% ipython --no-banner

In [1]: import numpy as np

In [2]: np.set_printoptions(precision=3, suppress=True, linewidth=100)

In [3]: K = np.loadtxt("run16.csv", delimiter=",")

In [4]: K
Out[4]: 
array([[ 1.,  3., -1.],
       [ 1., -2.,  1.],
       [ 1., -3.,  1.]])

In [5]: round(float(np.linalg.norm(K[0], 1)), 3), round(float(np.linalg.norm(K[0], np.inf)), 3)
Out[5]: (5.0, 3.0)

In [6]: np.round(np.linalg.norm(K, "nuc"), 3)
Out[6]: np.float64(6.926)

In [7]: O, evecs = np.linalg.qr(K[:, :2])[0], np.linalg.qr(K[:, 2:])[0]

In [8]: sv = np.linalg.svd(O.T @ evecs, compute_uv=False)

In [9]: sv
Out[9]: array([0.989])

In [10]: W0 = np.load("x.npy")

In [11]: W0
Out[11]: 
array([[ 0.096, -0.019,  0.058,  0.424],
       [-0.019,  0.004, -0.012, -0.085],
       [ 0.058, -0.012,  0.035,  0.254],
       [ 0.424, -0.085,  0.254,  1.865]])

In [12]: # symmetric, so the eigenvalues are real

In [13]: W0 @ np.linalg.pinv(W0) @ W0
Out[13]: 
array([[ 0.096, -0.019,  0.058,  0.424],
       [-0.019,  0.004, -0.012, -0.085],
       [ 0.058, -0.012,  0.035,  0.254],
       [ 0.424, -0.085,  0.254,  1.865]])

In [14]: round(np.trace(np.linalg.pinv(W0) @ W0), 3)
Out[14]: np.float64(1.0)

In [15]: np.allclose(W0[:-1].T @ np.linalg.lstsq(W0[:-1].T, W0[-1])[0], W0[-1])
Out[15]: True

In [16]: X = np.load("mat.npy")

In [17]: X
Out[17]: 
array([[ 1.013,  1.076,  0.012],
       [ 1.037,  0.939, -0.024],
       [ 1.059,  0.996,  0.021],
       [ 0.945,  1.012,  0.02 ],
       [ 1.004,  1.041,  0.005],
       [ 1.03 ,  1.069,  0.043],
       [ 1.14 ,  0.987, -0.049],
       [ 2.079,  1.027,  0.985],
       [ 2.012,  0.948,  1.035],
       [ 1.98 ,  0.998,  1.06 ],
       [ 2.004,  1.068,  0.997],
       [ 2.109,  0.977,  0.971],
       [ 1.956,  1.078,  0.969],
       [ 2.047,  1.047,  1.077]])

In [18]: Xs = (X - X.mean(axis=0)) / X.std(axis=0)

In [19]: Xs.std(axis=0)
Out[19]: array([1., 1., 1.])

In [20]: coef = np.linalg.lstsq(np.delete(Xs, 1, axis=1), Xs[:, 1])[0]

In [21]: np.abs(coef).argmax()
Out[21]: np.int64(1)

In [22]: round(1 - np.var(Xs[:, 1] - np.delete(Xs, 1, axis=1) @ coef), 3)
Out[22]: np.float64(0.102)

In [23]: proj = X @ np.linalg.solve(X.T @ X, X.T)

In [24]: round(np.trace(proj), 3)
Out[24]: np.float64(3.0)

In [25]: M2 = np.linalg.inv(K)

In [26]: round(np.linalg.slogdet(K)[0], 3)
Out[26]: np.float64(1.0)

In [27]: round(np.linalg.cond(K), 3)
Out[27]: np.float64(21.038)

In [28]: np.round(K @ M2, 3) + 0
Out[28]: 
array([[1., 0., 0.],
       [0., 1., 0.],
       [0., 0., 1.]])

In [29]: J = np.load("out17.npy")

In [30]: J
Out[30]: 
array([[  0.142,   3.898,   0.177],
       [  2.109,   3.567,   8.593],
       [  8.294,  -4.979,  -0.879],
       [ -1.51 ,   3.308,  -2.778],
       [ -5.014,   1.503,   3.004],
       [  0.246,   2.353,  -0.518],
       [  1.205,   0.144,  -2.052],
       [ -5.315,   3.251,   5.484],
       [ -4.459,   0.098, -10.074],
       [  3.117,  -3.144,  -1.736],
       [-11.923,  -0.936,  -4.519],
       [ -4.122,  -1.419,   4.295],
       [  5.521,  -1.478,   1.148]])

In [31]: vec = np.array([-3, 1, 3])

In [32]: np.linalg.norm(X @ vec) <= np.linalg.norm(X, 2) * np.linalg.norm(vec) + 1e-9
Out[32]: np.True_

In [33]: np.sign((X @ vec).round(6))
Out[33]: array([-1., -1., -1., -1., -1., -1., -1., -1., -1., -1., -1., -1., -1., -1.])

In [34]: (X @ vec).argmax()
Out[34]: np.int64(9)

In [35]: X @ np.eye(3)[0]
Out[35]: 
array([1.013, 1.037, 1.059, 0.945, 1.004, 1.03 , 1.14 , 2.079, 2.012, 1.98 , 2.004, 2.109, 1.956,
       2.047])

In [36]: Xs = (J - J.mean(axis=0)) / J.std(axis=0)

In [37]: np.argwhere(np.abs(Xs) > 2)
Out[37]: 
array([[ 2,  1],
       [ 8,  2],
       [10,  0]])

In [38]: Xs.std(axis=0)
Out[38]: array([1., 1., 1.])

In [39]: coef = np.linalg.lstsq(np.delete(Xs, 1, axis=1), Xs[:, 1])[0]

In [40]: coef
Out[40]: array([-0.386,  0.366])

In [41]: np.abs(coef).argmax()
Out[41]: np.int64(0)

In [42]: f = np.array([3, 1, 2]) + 0.5

In [43]: mat = np.outer(f, f) / (f @ f)

In [44]: mat
Out[44]: 
array([[0.59 , 0.253, 0.422],
       [0.253, 0.108, 0.181],
       [0.422, 0.181, 0.301]])

In [45]: # a projection of rank 1

In [46]: labels = J[:, 1] > np.median(J[:, 1])

In [47]: f = J[labels].mean(axis=0) - J[~labels].mean(axis=0)

In [48]: ((J - J.mean(axis=0)) @ f > 0).astype(int)
Out[48]: array([1, 1, 0, 1, 1, 1, 0, 1, 0, 0, 0, 1, 0])

In [49]: f = np.array([-5, -4, -5])

In [50]: np.round(np.cross(W0[3, :3], W0[1, :3]), 3) + 0
Out[50]: array([0., 0., 0.])

In [51]: np.correlate(W0[3], W0[1], "full")
Out[51]: array([-0.036,  0.002, -0.019, -0.17 , -0.019,  0.002, -0.036])

In [52]: np.linalg.norm(mat, axis=0)
Out[52]: array([0.768, 0.329, 0.549])

In [53]: round(float(np.linalg.norm(mat[2], 1)), 3), np.round(np.linalg.norm(mat[2], np.inf), 3)
Out[53]: (0.904, np.float64(0.422))

In [54]: np.linalg.norm(mat, axis=1)
Out[54]: array([0.768, 0.329, 0.549])

In [55]: round(float(np.linalg.norm(mat, 1)), 3), round(float(np.linalg.norm(mat, np.inf)), 3)
Out[55]: (1.265, 1.265)

In [56]: round(np.linalg.norm(mat) ** 2 / np.linalg.norm(mat, 2) ** 2, 3)
Out[56]: np.float64(1.0)

In [57]: E = np.loadtxt("m.csv", delimiter=",")

In [58]: E
Out[58]: 
array([[ 3., -1.,  0.,  0.],
       [-1.,  2., -1.,  0.],
       [ 0., -1.,  3., -1.],
       [ 0.,  0., -1.,  4.]])

In [59]: # equal to its transpose

In [60]: E[3] @ E[0]
Out[60]: np.float64(0.0)

In [61]: round(float(np.linalg.norm(E, "nuc")), 3)
Out[61]: 12.0

In [62]: np.linalg.norm(E, axis=1).argmax()
Out[62]: np.int64(3)

In [63]: np.linalg.norm(E, axis=0)
Out[63]: array([3.162, 2.449, 3.317, 4.123])

In [64]: feats = np.load("arr.npy")

In [65]: feats
Out[65]: 
array([[0, 2, 1],
       [0, 2, 3],
       [0, 0, 0]])

In [66]: # triangular: eigenvalues sit on the diagonal

In [67]: U, sv, Vh = np.linalg.svd(feats)

In [68]: sv
Out[68]: array([4.131, 0.968, 0.   ])

In [69]: M2 = U[:, :2] @ np.diag(sv[:2]) @ Vh[:2]

In [70]: np.round(np.linalg.norm(feats - M2, 2), 3), sv[2]
Out[70]: (np.float64(0.0), np.float64(0.0))

In [71]: np.round(np.abs(feats - M2).max(), 3)
Out[71]: np.float64(0.0)

In [72]: np.linalg.matrix_rank(M2)
Out[72]: np.int64(2)

In [73]: feats @ feats
Out[73]: 
array([[0, 4, 6],
       [0, 4, 6],
       [0, 0, 0]])

In [74]: round(np.linalg.det(feats), 3)
Out[74]: np.float64(0.0)

In [75]: feats.inv()
---------------------------------------------------------------------------
AttributeError                            Traceback (most recent call last)
Cell In[75], line 1
----> 1 feats.inv()

AttributeError: 'numpy.ndarray' object has no attribute 'inv'

In [76]: round(float(np.abs(np.linalg.eigvals(feats)).max()), 3)
Out[76]: 2.0

In [77]: assert feats == feats.T
---------------------------------------------------------------------------
ValueError                                Traceback (most recent call last)
Cell In[77], line 1
----> 1 assert feats == feats.T

ValueError: The truth value of an array with more than one element is ambiguous. Use a.any() or a.all()

In [78]: np.allclose(feats @ feats.T, feats.T @ feats)
Out[78]: False
